$ ipython --no-banner

In [1]: import numpy as np

In [2]: np.set_printoptions(precision=1, suppress=True, linewidth=100)

In [3]: F = np.array([[-1, -1, -3, 3], [-1, -1, -1, -3], [-3, -1, -1, -1], [3, -3, -1, -1]])

In [4]: F
Out[4]: 
array([[-1, -1, -3,  3],
       [-1, -1, -1, -3],
       [-3, -1, -1, -1],
       [ 3, -3, -1, -1]])

In [5]: def softmax(z):
   ...:     e = np.exp(z - z.max(axis=-1, keepdims=True))
   ...:     return e / e.sum(axis=-1, keepdims=True)
   ...: 

In [6]: np.round(softmax(F[3] + -1), 1) + 0
Out[6]: array([1., 0., 0., 0.])

In [7]: np.round(softmax(10 * F[3]), 1) + 0
Out[7]: array([1., 0., 0., 0.])

In [8]: softmax(F).sum(axis=1)
Out[8]: array([1., 1., 1., 1.])

In [9]: S = F @ F.T / np.sqrt(4)

In [10]: np.round(softmax(S), 1) + 0
Out[10]: 
array([[1. , 0. , 0. , 0. ],
       [0. , 0.9, 0.1, 0. ],
       [0. , 0.1, 0.9, 0. ],
       [0. , 0. , 0. , 1. ]])

In [11]: softmax(S)[3] @ F
Out[11]: array([ 3., -3., -1., -1.])

In [12]: O, vecs = np.linalg.qr(F[:, :1])[0], np.linalg.qr(F[:, 1:])[0]

In [13]: sig = np.linalg.svd(O.T @ vecs, compute_uv=False)

In [14]: sig
Out[14]: array([0.8])

In [15]: round(np.linalg.norm(O @ O.T - vecs @ vecs.T, 2), 1)
Out[15]: np.float64(1.0)

In [16]: x0 = np.array([2, 1, 2, 0])

In [17]: rhs = F @ x0

In [18]: c, lr = np.zeros(4), 1 / np.linalg.norm(F, 2) ** 2

In [19]: for i in range(8):
    ...:     c -= lr * F.T @ (F @ c - rhs)
    ...:     if i % 2 == 0: print(i, round(np.linalg.norm(F @ c - rhs), 1))
    ...: 
0 1.6
2 0.1
4 0.1
6 0.1

In [20]: c.round(1) + 0
Out[20]: array([2. , 1.1, 1.9, 0. ])

In [21]: round(np.linalg.cond(F), 1)
Out[21]: np.float64(5.8)
